>>> import numpy as np
>>> np.set_printoptions(suppress=True, linewidth=200)
>>> rnd = lambda a: np.round(a, 1) + 0
>>> B = np.array([[0, 1, 5], [0, 2, 0], [4, 3, 5]])
>>> A = np.triu(B, 1)
>>> A
array([[0, 1, 5],
       [0, 0, 0],
       [0, 0, 0]])
>>> U, sig, Vt = np.linalg.svd(A)
>>> rnd(sig)
array([5.1, 0. , 0. ])
>>> np.argmax(sig[:-1] / (sig[1:] + 1e-6)) + 1
np.int64(1)
>>> B = U[:, :1] @ np.diag(sig[:1]) @ Vt[:1]
>>> print(rnd(np.linalg.norm(A - B) / np.linalg.norm(A)))
0.0
>>> print(rnd(np.linalg.norm(A - B, 2)), sig[1])
0.0 0.0
>>> np.linalg.matrix_rank(B)
np.int64(1)
>>> E = np.loadtxt("w.csv", delimiter=",")
>>> E
array([[ 0.,  0., -1.,  0., -1.],
       [ 0.,  0.,  0., -1.,  0.],
       [-1.,  0.,  0.,  0., -1.],
       [ 0., -1.,  0.,  0.,  0.],
       [-1.,  0., -1.,  0.,  0.]])
>>> B = np.array([[-3, -3], [-1, -3]])
>>> basis = np.kron(B, E)
>>> basis
array([[-0., -0.,  3., -0.,  3., -0., -0.,  3., -0.,  3.],
       [-0., -0., -0.,  3., -0., -0., -0., -0.,  3., -0.],
       [ 3., -0., -0., -0.,  3.,  3., -0., -0., -0.,  3.],
       [-0.,  3., -0., -0., -0., -0.,  3., -0., -0., -0.],
       [ 3., -0.,  3., -0., -0.,  3., -0.,  3., -0., -0.],
       [-0., -0.,  1., -0.,  1., -0., -0.,  3., -0.,  3.],
       [-0., -0., -0.,  1., -0., -0., -0., -0.,  3., -0.],
       [ 1., -0., -0., -0.,  1.,  3., -0., -0., -0.,  3.],
       [-0.,  1., -0., -0., -0., -0.,  3., -0., -0., -0.],
       [ 1., -0.,  1., -0., -0.,  3., -0.,  3., -0., -0.]])
>>> print(basis.shape)
(10, 10)
>>> data = np.loadtxt("block13.csv", delimiter=",")
>>> data
array([[0., 1.],
       [1., 2.]])
>>> Q, Rm = np.linalg.qr(data)
>>> abs(Rm[0, 0]), rnd(np.linalg.norm(data[:, 0]))
(np.float64(1.0), np.float64(1.0))
>>> np.trace(Q @ Q.T)
np.float64(2.0)
>>> np.allclose(Rm.T @ Rm, data.T @ data)
True
>>> Q.T @ Q
array([[1., 0.],
       [0., 1.]])
>>> ev, vecs = np.linalg.eigh(data)
>>> x = np.array([3, 0])
>>> rnd(vecs * np.abs(ev) @ vecs.T)
array([[0.7, 0.7],
       [0.7, 2.1]])
>>> x @ data @ x / (x @ x), rnd(ev[0]), rnd(ev[-1])
(np.float64(0.0), np.float64(-0.4), np.float64(2.4))
>>> rnd(np.linalg.eigvalsh(data).min())
np.float64(-0.4)
>>> np.all(np.linalg.eigvalsh(data) > 0)
np.False_
>>> x = np.array([0, 3])
>>> target = data @ x
>>> target
array([3., 6.])
>>> rnd(np.linalg.solve(data, data[:, 1]))
array([0., 1.])
>>> print(rnd(np.linalg.solve(data, 5 * target)))
[ 0. 15.]
>>> rnd(np.linalg.solve(data.T, data[1]))
array([0., 1.])
>>> rnd(np.linalg.solve(data, target))
array([0., 3.])
>>> B = np.linalg.invert(data)
Traceback (most recent call last):
  File "<python-input-39>", line 1, in <module>
    B = np.linalg.invert(data)
        ^^^^^^^^^^^^^^^^
AttributeError: module 'numpy.linalg' has no attribute 'invert'
>>> B = np.linalg.inv(data)
>>> rnd(np.linalg.det(data) * np.linalg.det(B))
np.float64(1.0)
>>> B
array([[-2.,  1.],
       [ 1.,  0.]])
>>> print(rnd(np.linalg.det(data) * B))
[[ 2. -1.]
 [-1.  0.]]
>>> rnd(np.linalg.cond(data))
np.float64(5.8)
>>> rnd(np.linalg.slogdet(data)[0])
np.float64(-1.0)
>>> data @ B
array([[1., 0.],
       [0., 1.]])
>>> print((np.abs(B) > 1e-9).astype(int))
[[1 1]
 [1 0]]
>>> rnd(np.linalg.inv(B))
array([[0., 1.],
       [1., 2.]])
>>> np.allclose(B, data.T)
False
>>> M = np.load("run4.npy")
>>> M
array([[-2., -3.,  0.,  0.],
       [-3., -2.,  0.,  0.],
       [ 0.,  0., -2., -3.],
       [ 0.,  0., -3., -2.]])
>>> np.flatnonzero(np.linalg.matrix_power((M != 0) + (M.T != 0) + np.eye(4), 4)[3])
array([2, 3])
>>> (np.linalg.matrix_power((M != 0) + (M.T != 0) + np.eye(4), 4) > 0).astype(int)
array([[1, 1, 0, 0],
       [1, 1, 0, 0],
       [0, 0, 1, 1],
       [0, 0, 1, 1]])
>>> print(rnd(np.linalg.det(M)))
25.0
>>> (M - M.T) / 2
array([[0., 0., 0., 0.],
       [0., 0., 0., 0.],
       [0., 0., 0., 0.],
       [0., 0., 0., 0.]])
>>> rnd(np.sort(np.abs(np.linalg.eigvals(M))))
array([1., 1., 5., 5.])
>>> print(rnd(np.linalg.matrix_power(M, 4)))
[[313. 312.   0.   0.]
 [312. 313.   0.   0.]
 [  0.   0. 313. 312.]
 [  0.   0. 312. 313.]]
>>> print(np.allclose(M @ M.T, M.T @ M))
True
>>> rnd(np.abs(np.linalg.eigvals(M)).max())
np.float64(5.0)
>>> assert M == M.T
Traceback (most recent call last):
  File "<python-input-60>", line 1, in <module>
    assert M == M.T
           ^^^^^^^^
ValueError: The truth value of an array with more than one element is ambiguous. Use a.any() or a.all()
>>> print(rnd(np.linalg.det(M)))
25.0
>>> (M + M.T) / 2
array([[-2., -3.,  0.,  0.],
       [-3., -2.,  0.,  0.],
       [ 0.,  0., -2., -3.],
       [ 0.,  0., -3., -2.]])
>>> print(np.all(np.linalg.eigvalsh(M) > 0))
False
>>> [round(float(np.linalg.det(M[:i, :i])), 2) + 0 for i in range(1, 5)]
[-2.0, -5.0, 10.0, 25.0]
